$ python3 -q
>>> import numpy as np
>>> import numpy.linalg as la
>>> np.set_printoptions(precision=2, suppress=True, linewidth=160)
>>> arr = np.load("sample14.npy")
>>> arr
array([[ 0, -2,  0, -2,  2,  1],
       [-2,  0, -2,  0, -2,  2],
       [ 0, -2,  0, -2,  0, -2],
       [-2,  0, -2,  0, -2,  0],
       [ 2, -2,  0, -2,  0, -2],
       [ 1,  2, -2,  0, -2,  0]])
>>> # symmetric, so the eigenvalues are real
>>> w, evecs = la.eigh(arr)
>>> vec = np.array([0, 2, 0, -1, 0, 1])
>>> vec @ arr @ vec
np.int64(8)
>>> vec = np.array([1, 2, 3, 3, 3, 3])
>>> target = arr @ vec
>>> target
array([ -1,  -8, -16, -14, -14,  -7])
>>> la.solve(arr, target + arr[:, 3])
array([1., 2., 3., 4., 3., 3.])
>>> la.solve(arr, target)
array([1., 2., 3., 3., 3., 3.])
>>> vec = np.array([3, 6, 0, 8, 7, 2])
>>> target = arr @ vec
>>> coef, lr = np.zeros(6), 1 / la.norm(arr, 2) ** 2
>>> for i in range(50):
...     coef -= lr * arr.T @ (arr @ coef - target)
...     if i % 10 == 0: print(i, round(la.norm(arr @ coef - target), 2))
... 
0 26.35
10 2.78
20 2.27
30 2.06
40 1.91
>>> np.round(la.cond(arr), 2)
np.float64(20.21)
>>> coef
array([2.7 , 6.99, 3.16, 5.6 , 4.74, 3.12])
>>> vec = np.array([2, -5, -5, 3, 5, -1])
>>> a = np.maximum(arr @ vec, 0)
>>> a
array([13,  0,  6,  0, 10,  0])
>>> np.maximum(arr @ vec, 0) - np.maximum(-arr @ vec, 0)
array([13, -6,  6, -4, 10, -8])
>>> rng = np.random.default_rng(5150)
>>> z = rng.permutation(6)
>>> z
array([1, 3, 4, 5, 0, 2])
>>> B = arr[z][:, z]
>>> np.diag(B)
array([0, 0, 0, 0, 0, 0])
>>> round(la.det(B), 2), round(float(la.det(arr[z])), 2)
(np.float64(-64.0), 64.0)
>>> B
array([[ 0,  0, -2,  2, -2, -2],
       [ 0,  0, -2,  0, -2, -2],
       [-2, -2,  0, -2,  2,  0],
       [ 2,  0, -2,  0,  1, -2],
       [-2, -2,  2,  1,  0,  0],
       [-2, -2,  0, -2,  0,  0]])
>>> np.trace(B)
np.int64(0)
>>> E = np.loadtxt("m.csv", delimiter=",")
>>> E
array([[0., 1., 1.],
       [1., 0., 1.],
       [1., 1., 0.]])
>>> # equal to its transpose
>>> z = rng.permutation(3)
>>> B = E[:, z] * rng.choice([-1, 1], 3)
>>> B
array([[-1., -1.,  0.],
       [-0., -1.,  1.],
       [-1., -0.,  1.]])
>>> left, _, VT = la.svd(E.T @ B)
>>> np.round(la.lstsq(E, B)[0], 2) + 0
array([[ 0.,  0.,  1.],
       [-1.,  0.,  0.],
       [ 0., -1.,  0.]])
>>> z
array([1, 2, 0])
>>> u = np.array([7, -4, 1])
>>> np.convolve(B[1], u)
array([ 0., -7., 11., -5.,  1.])
>>> np.correlate(B[1], B[0], "full")
array([ 0.,  0.,  1.,  0., -1.])
>>> proj = np.triu(np.array([[3, 5, 5], [2, 3, 2], [4, 5, 1]]), 1) + np.eye(3)
>>> B = proj @ E @ la.inv(proj)
>>> round(float(la.det(B)), 2)
2.0
>>> np.trace(B), np.trace(E)
(np.float64(0.0), np.float64(0.0))
>>> np.trace(E)
np.float64(0.0)
>>> la.matrix_power(E, 2)
array([[2., 1., 1.],
       [1., 2., 1.],
       [1., 1., 2.]])
>>> (E + E.T) / 2
array([[0., 1., 1.],
       [1., 0., 1.],
       [1., 1., 0.]])
>>> np.sort(np.abs(la.eigvals(E)))
array([1., 1., 2.])
>>> E @ E
array([[2., 1., 1.],
       [1., 2., 1.],
       [1., 1., 2.]])
>>> mat = np.load("out0.npy")
>>> mat
array([[0, 0, 1, 0],
       [0, 0, 0, 1],
       [0, 1, 0, 0],
       [1, 0, 0, 0]])
>>> blk = np.stack([mat, -1 * mat, mat[::-1]])
>>> la.det(blk)
array([-1., -1., -1.])
>>> la.norm(blk, axis=(1, 2))
array([2., 2., 2.])
>>> vec = np.array([1, 0, -2, 2])
>>> la.inv(mat)
array([[0., 0., 0., 1.],
       [0., 0., 1., 0.],
       [1., 0., 0., 0.],
       [0., 1., 0., 0.]])
>>> [p for p in range(1, 25) if np.allclose(la.matrix_power(mat, p), np.eye(4))]
[4, 8, 12, 16, 20, 24]
>>> 4 - la.matrix_rank(mat - np.eye(4), tol=1e-8)
np.int64(1)
>>> mat.T @ (mat @ vec)
array([ 1,  0, -2,  2])
>>> vec = np.array([2, -5, -2, -2])
>>> a = np.maximum(mat @ vec, 0)
>>> np.flatnonzero(a > 1e-9)
array([3])
>>> mat.T @ a
array([2, 0, 0, 0])
>>> np.maximum(mat @ (3 * vec), 0)
array([0, 0, 0, 6])
>>> a
array([0, 0, 0, 2])
>>> data = np.array([[-2.24, 0.99, -2.59, 5.3],
...     [4.07, -1.73, -5.34, 2.92],
...     [3.19, 0.43, -3.16, 3.85],
...     [0.17, -0.93, 0.27, -0.78],
...     [2.7, -2.62, -6.93, 3.08],
...     [3.95, -1.85, -3.31, 4.0],
...     [-3.51, -1.37, -2.6, 3.41],
...     [1.59, -0.34, 1.86, -0.86],
...     [-4.19, 0.45, -3.29, 2.26],
...     [-2.54, 1.23, -3.5, 3.31],
...     [1.05, -0.55, -1.18, -2.87],
...     [3.78, -1.23, -5.0, 1.34],
...     [2.02, -1.03, 0.45, -2.03],
...     [-3.59, 0.7, -2.47, 5.17],
...     [-3.16, 2.81, -5.58, 4.87]])
>>> data
array([[-2.24,  0.99, -2.59,  5.3 ],
       [ 4.07, -1.73, -5.34,  2.92],
       [ 3.19,  0.43, -3.16,  3.85],
       [ 0.17, -0.93,  0.27, -0.78],
       [ 2.7 , -2.62, -6.93,  3.08],
       [ 3.95, -1.85, -3.31,  4.  ],
       [-3.51, -1.37, -2.6 ,  3.41],
       [ 1.59, -0.34,  1.86, -0.86],
       [-4.19,  0.45, -3.29,  2.26],
       [-2.54,  1.23, -3.5 ,  3.31],
       [ 1.05, -0.55, -1.18, -2.87],
       [ 3.78, -1.23, -5.  ,  1.34],
       [ 2.02, -1.03,  0.45, -2.03],
       [-3.59,  0.7 , -2.47,  5.17],
       [-3.16,  2.81, -5.58,  4.87]])
>>> z = data[:, 1] > np.median(data[:, 1])
>>> u = data[z].mean(axis=0) - data[~z].mean(axis=0)
>>> u
array([-3.34,  2.31,  0.28,  2.28])
>>> z.astype(int)
array([1, 0, 1, 0, 0, 0, 0, 1, 1, 1, 0, 0, 0, 1, 1])
>>> ((data - data.mean(axis=0)) @ u > 0).astype(int)
array([1, 0, 0, 0, 0, 0, 1, 0, 1, 1, 0, 0, 0, 1, 1])
>>> proj = data @ la.solve(data.T @ data, data.T)
>>> np.round(la.eigvalsh(proj), 2) + 0
array([0., 0., 0., 0., 0., 0., 0., 0., 0., 0., 0., 1., 1., 1., 1.])
>>> np.allclose(proj @ proj, proj)
True
>>> proj @ data[:, 1]
array([ 0.99, -1.73,  0.43, -0.93, -2.62, -1.85, -1.37, -0.34,  0.45,  1.23, -0.55, -1.23, -1.03,  0.7 ,  2.81])
>>> m1 = np.load("layer4.npy")
>>> m1
array([[1, 2, 1, 2],
       [1, 2, 1, 2],
       [1, 2, 1, 2],
       [1, 2, 1, 2]])
>>> blk = np.stack([m1, 5 * m1, m1[::-1]])
>>> la.matrix_rank(blk)
array([1, 1, 1])
>>> la.matrix_rank(blk.reshape(3, -1))
np.int64(1)
>>> blk.shape
(3, 4, 4)
>>> la.det(blk)
array([0., 0., 0.])
>>> (blk @ m1.T).shape
(3, 4, 4)
>>> np.abs(np.diag(la.qr(m1)[1])) > 1e-9
array([ True, False, False, False])
>>> np.allclose(m1[:-1].T @ la.lstsq(m1[:-1].T, m1[-1])[0], m1[-1])
True
